% ipython --no-banner

In [1]: import numpy as np

In [2]: from numpy import linalg as LA

In [3]: np.set_printoptions(precision=3, suppress=True, linewidth=120)

In [4]: E = np.load("m.npy")

In [5]: print(E)
[[0. 2. 1. 1. 1. 3. 2. 1. 1. 2. 2. 2. 3.]
 [2. 0. 0. 0. 0. 0. 0. 0. 0. 0. 0. 0. 0.]
 [1. 0. 0. 0. 0. 0. 0. 0. 0. 0. 0. 0. 0.]
 [1. 0. 0. 0. 0. 0. 0. 0. 0. 0. 0. 0. 0.]
 [1. 0. 0. 0. 0. 0. 0. 0. 0. 0. 0. 0. 0.]
 [3. 0. 0. 0. 0. 0. 0. 0. 0. 0. 0. 0. 0.]
 [2. 0. 0. 0. 0. 0. 0. 0. 0. 0. 0. 0. 0.]
 [1. 0. 0. 0. 0. 0. 0. 0. 0. 0. 0. 0. 0.]
 [1. 0. 0. 0. 0. 0. 0. 0. 0. 0. 0. 0. 0.]
 [2. 0. 0. 0. 0. 0. 0. 0. 0. 0. 0. 0. 0.]
 [2. 0. 0. 0. 0. 0. 0. 0. 0. 0. 0. 0. 0.]
 [2. 0. 0. 0. 0. 0. 0. 0. 0. 0. 0. 0. 0.]
 [3. 0. 0. 0. 0. 0. 0. 0. 0. 0. 0. 0. 0.]]

In [6]: # column 3 repeats column 2

In [7]: U, sigma, VT = LA.svd(E)

In [8]: V = VT[:(sigma > 1e-8).sum()]

In [9]: rng = np.random.default_rng(19)

In [10]: x0 = E[5] + -3 * E[8] + rng.integers(2) * np.eye(13)[1]

In [11]: print(x0)
[0. 1. 0. 0. 0. 0. 0. 0. 0. 0. 0. 0. 0.]

In [12]: print(np.round(LA.norm(x0 - V.T @ V @ x0), 3))
0.952

In [13]: print(LA.matrix_rank(np.vstack([E, x0])))
3

In [14]: print(np.allclose(V.T @ V @ x0, x0))
False

In [15]: print(np.diag(V.T @ V))
[1.    0.093 0.023 0.023 0.023 0.209 0.093 0.023 0.023 0.093 0.093 0.093 0.209]

In [16]: other = E + rng.integers(-2, 3, (13, 2)) @ rng.integers(-2, 3, (2, 13))

In [17]: print(other)
[[ 1.  4.  0.  3.  1.  2.  4.  1.  1.  1.  2.  2.  3.]
 [ 5.  6.  1.  4.  2.  3.  2.  2.  0.  1.  2. -2.  4.]
 [-2. -6.  1. -5. -1.  0. -4. -1.  0.  1. -1.  1. -2.]
 [-1. -4. -2. -2. -2. -4.  0. -2.  0. -2. -2.  2. -4.]
 [ 2.  2. -3.  3. -1. -4.  4. -1.  0. -3. -1.  1. -2.]
 [ 2. -2.  3. -3.  1.  4. -4.  1.  0.  3.  1. -1.  2.]
 [ 4.  4.  0.  3.  1.  1.  2.  1.  0.  0.  1. -1.  2.]
 [-1. -4.  2. -4.  0.  2. -4.  0.  0.  2.  0.  0.  0.]
 [ 0. -2. -1. -1. -1. -2.  0. -1.  0. -1. -1.  1. -2.]
 [ 6.  8.  0.  6.  2.  2.  4.  2.  0.  0.  2. -2.  4.]
 [ 3.  2.  3.  0.  2.  5. -2.  2.  0.  3.  2. -2.  4.]
 [ 1. -2.  1. -2.  0.  1. -2.  0.  0.  1.  0.  0.  0.]
 [ 4.  2. -1.  2.  0. -1.  2.  0.  0. -1.  0.  0.  0.]]

In [18]: print(LA.matrix_rank(other - E, tol=1e-8))
2

In [19]: print(np.abs(other - E).sum(axis=1))
[10. 32. 26. 28. 26. 26. 18. 20. 14. 36. 28. 10. 10.]

In [20]: K = np.load("data.npy")

In [21]: print(K)
[[ 0.     0.6   -0.3   -0.4    0.7   -1.5   -1.3  ]
 [ 1.3    1.     0.3    1.9    0.3   -0.1   -2.6  ]
 [ 1.     0.8   -0.4    0.5    1.8    0.2   -2.3  ]
 [ 1.9   -0.3   -0.1    1.     1.1    0.1    0.8  ]
 [-0.326  0.148 -0.069 -0.696  1.951  0.426  1.37 ]
 [-0.4    0.2   -0.1   -0.7    2.     0.4    1.3  ]
 [-0.4    2.3   -1.9    0.5   -0.4   -0.4    0.2  ]
 [ 0.2   -1.9    0.     1.5    0.7    0.6    0.6  ]
 [ 0.3    0.1    0.9    1.7    1.1   -0.4   -0.8  ]
 [-2.     1.2   -1.5    1.3   -0.7    0.4   -1.4  ]
 [ 1.4   -0.5   -0.8   -0.4   -0.3    0.7   -0.2  ]
 [-0.1    0.     0.3   -0.3    1.7    0.     0.5  ]
 [ 0.     1.9    0.2    1.2   -0.1   -0.3    1.4  ]]

In [22]: hat = K @ LA.solve(K.T @ K, K.T)

In [23]: print(LA.matrix_rank(np.eye(13) - hat))
6

In [24]: print(np.round(LA.eigvalsh(hat), 3) + 0)
[0. 0. 0. 0. 0. 0. 1. 1. 1. 1. 1. 1. 1.]

In [25]: other = np.c_[K[:, :2] @ np.array([[5, 0], [0, 0]]), np.array([-7, 3, -7, 4, 1, -3, -9, -9, -4, 7, 2, 6, 1])]

In [26]: print(other)
[[  0.     0.    -7.  ]
 [  6.5    0.     3.  ]
 [  5.     0.    -7.  ]
 [  9.5    0.     4.  ]
 [ -1.63   0.     1.  ]
 [ -2.     0.    -3.  ]
 [ -2.     0.    -9.  ]
 [  1.     0.    -9.  ]
 [  1.5    0.    -4.  ]
 [-10.     0.     7.  ]
 [  7.     0.     2.  ]
 [ -0.5    0.     6.  ]
 [  0.     0.     1.  ]]

In [27]: print(np.round(LA.norm(other - K @ LA.lstsq(K, other)[0], axis=0), 3) + 0)
[ 0.     0.    16.468]

In [28]: print(LA.matrix_rank(other))
2

In [29]: print(other.sum(axis=1))
[ -7.     9.5   -2.    13.5   -0.63  -5.   -11.    -8.    -2.5   -3.     9.     5.5    1.  ]

In [30]: print(np.abs(other).max())
10.0

In [31]: print(LA.svd(other, compute_uv=False))
[20.26  17.641  0.   ]

In [32]: print(round(float(LA.norm(other)), 3))
26.864

In [33]: J = np.loadtxt("layer14.csv", delimiter=",")

In [34]: print(J)
[[ 0.001  0.001  0.077 -0.402  0.118  1.276 -0.023 -0.242  1.115  1.049  0.005 -2.226 -1.325]
 [-0.073 -0.338 -0.026 -0.804  0.406 -2.812 -0.002 -0.128  0.392  0.779  0.17   0.802  0.17 ]
 [-0.091 -0.052  0.015 -0.859  0.057 -4.433  0.044  0.081  0.761  4.708  0.351 -2.479 -0.826]
 [ 0.001  0.312 -0.046  0.437  0.25   0.894  0.027 -0.027 -1.802  0.173  0.102  2.723  0.928]
 [ 0.024  0.719 -0.051 -0.538 -0.003  5.09   0.011  0.082  0.357  1.037  0.441  0.138 -0.495]
 [ 0.079 -0.118  0.008  2.174 -0.053 -2.312  0.013  0.113  0.11  -3.318  0.045  0.587  0.568]
 [ 0.077  0.154 -0.053  0.22   0.231 -2.503 -0.038  0.127 -0.457  1.411  0.168  1.029  0.138]
 [-0.005 -0.448  0.13  -0.007  0.049 -1.844  0.078 -0.211 -2.302  0.891 -0.086 -0.034 -0.104]
 [-0.022 -0.096 -0.011  0.35   0.101 -3.892  0.022  0.105  0.065  2.656 -0.246 -0.894  0.545]
 [-0.019  0.284  0.02  -1.188  0.111  0.511 -0.01  -0.087 -0.435 -2.042  0.019  0.211  0.705]
 [ 0.031  0.291 -0.066 -0.702 -0.007 -1.063  0.067 -0.092  0.469  1.742 -0.055  1.121  0.343]
 [-0.048  0.635 -0.147  0.722 -0.001 -6.255 -0.003 -0.08   0.631  0.379 -0.014  2.455  0.68 ]
 [ 0.101 -0.122 -0.037 -1.416  0.136 -6.487 -0.004 -0.177 -1.932 -0.804  0.119  1.964  0.05 ]
 [-0.014  0.058 -0.023  1.392 -0.1   -3.182  0.03  -0.002  0.666 -0.913  0.109 -1.173  0.198]
 [ 0.062 -0.612  0.037 -0.564 -0.068  4.133 -0.008 -0.149  0.505 -0.596 -0.185 -0.624 -0.8  ]
 [-0.022  0.412 -0.008  0.013 -0.095  1.874 -0.029  0.03   0.05  -1.127 -0.107 -3.111  0.83 ]
 [-0.019  0.282 -0.028 -0.794  0.086  2.051  0.016  0.056  0.209 -4.082 -0.193  0.079  0.658]
 [ 0.006  0.123  0.058  0.515 -0.036 -1.488 -0.005  0.138  0.632 -0.674  0.192  0.747 -0.124]
 [ 0.043  0.113  0.067  1.216  0.24   3.375 -0.017 -0.031  0.426 -3.021  0.083  1.781 -1.103]
 [ 0.042  0.378 -0.143 -0.08  -0.512 -2.707  0.034 -0.114 -0.301  0.373  0.146  1.045 -0.303]
 [ 0.077 -0.121  0.133 -0.035  0.148  2.035  0.021  0.108  0.857  2.191 -0.018 -2.977  0.112]
 [ 0.056  0.022 -0.105  0.047 -0.167  0.42   0.013  0.059  0.528  1.03  -0.017 -1.886  0.149]
 [-0.069  0.573 -0.091 -0.332 -0.065  0.649  0.051  0.116  0.01   2.391 -0.028 -1.138  0.762]
 [-0.05   0.329 -0.1    0.12  -0.314  3.308  0.043  0.074  0.14   2.472  0.071 -0.802  0.034]
 [-0.03  -0.524 -0.005  0.308 -0.29   5.235 -0.069 -0.01  -0.011 -2.344  0.147 -2.589 -0.982]
 [-0.026  0.274  0.054  0.311 -0.179 -2.516  0.042 -0.104 -0.253  1.214  0.074 -0.943  0.379]
 [ 0.002 -0.258  0.001 -0.105  0.214 -4.443  0.077  0.105 -0.561 -1.166 -0.061 -2.436  0.188]
 [-0.091 -0.26  -0.048 -1.337  0.207 -7.837 -0.063 -0.085 -1.218  2.004 -0.225 -1.112  0.599]
 [ 0.073  0.381  0.007  0.625 -0.187  0.623  0.051  0.122  0.156 -1.542 -0.179  1.154  0.675]
 [ 0.109  0.756 -0.119 -0.861  0.32  -5.151  0.017  0.163 -0.377  2.1   -0.135 -0.76   0.414]
 [-0.023  0.206  0.048  0.003 -0.301  0.313 -0.017 -0.141  1.425 -1.44   0.101 -2.51  -0.173]
 [ 0.015  0.347  0.08  -0.437 -0.32   2.69   0.039 -0.146 -1.223  2.599  0.194 -1.82   0.144]
 [ 0.089  0.526 -0.073  0.471  0.049 -0.148 -0.087 -0.232 -1.365 -1.558 -0.103 -1.392 -0.119]
 [ 0.004  0.178 -0.051  1.238  0.319  2.264  0.065  0.416  1.763 -0.645 -0.183 -2.843 -0.905]
 [ 0.047 -0.38   0.011  0.2   -0.239  4.548  0.05   0.119  1.619  1.558  0.079  1.68   0.889]
 [-0.056  0.133  0.033  0.839 -0.227 -3.916  0.042 -0.062  0.513  0.37  -0.1   -0.307 -0.577]
 [ 0.046 -0.128 -0.052 -0.169  0.041 -1.662 -0.015  0.132  0.33  -0.29   0.088 -0.419  0.193]
 [ 0.067  0.593  0.032 -0.44   0.248 -1.153 -0.038 -0.342 -0.191 -0.842  0.382  2.567 -0.305]
 [ 0.1    0.584 -0.064 -0.034  0.247  0.959 -0.039  0.154 -1.293 -3.328 -0.001 -1.911  0.479]
 [-0.064  0.007  0.097  0.835  0.28   0.752 -0.01  -0.109  0.671  2.278  0.187  0.498 -0.083]
 [ 0.008 -0.023  0.025  0.071  0.311  2.357  0.041  0.068  0.777  1.842 -0.518 -3.228 -0.278]
 [-0.006 -0.438  0.047  0.473  0.122 -1.295  0.041  0.264 -1.042  1.042 -0.013 -0.564 -0.013]
 [-0.046  0.149 -0.018  0.733  0.172  3.448  0.004 -0.207 -0.475 -0.197  0.028  0.693  0.248]
 [-0.026 -0.028  0.169 -2.51   0.15   4.608 -0.019  0.002  0.017 -0.533 -0.208  0.421  0.003]
 [ 0.042 -0.238  0.088 -0.032 -0.115  3.922  0.034  0.042 -0.321  1.535  0.087 -1.901  0.861]
 [ 0.03   0.09   0.06   0.68  -0.145 -0.663 -0.029 -0.029  1.327 -2.511  0.122  0.824 -0.236]
 [-0.078  0.197  0.095 -0.346 -0.623 -1.291  0.08  -0.097  0.51  -2.443  0.056 -1.776  0.446]]

In [35]: other = J / LA.norm(J, axis=1)
Traceback (most recent call last):
  Cell In[35], line 1
    other = J / LA.norm(J, axis=1)
ValueError: operands could not be broadcast together with shapes (47,13) (47,) 


In [36]: other = J / LA.norm(J, axis=1, keepdims=True)

In [37]: C2 = other @ other.T

In [38]: print(LA.norm(other, axis=1))
[1. 1. 1. 1. 1. 1. 1. 1. 1. 1. 1. 1. 1. 1. 1. 1. 1. 1. 1. 1. 1. 1. 1. 1. 1. 1. 1. 1. 1. 1. 1. 1. 1. 1. 1. 1. 1. 1. 1.
 1. 1. 1. 1. 1. 1. 1. 1.]
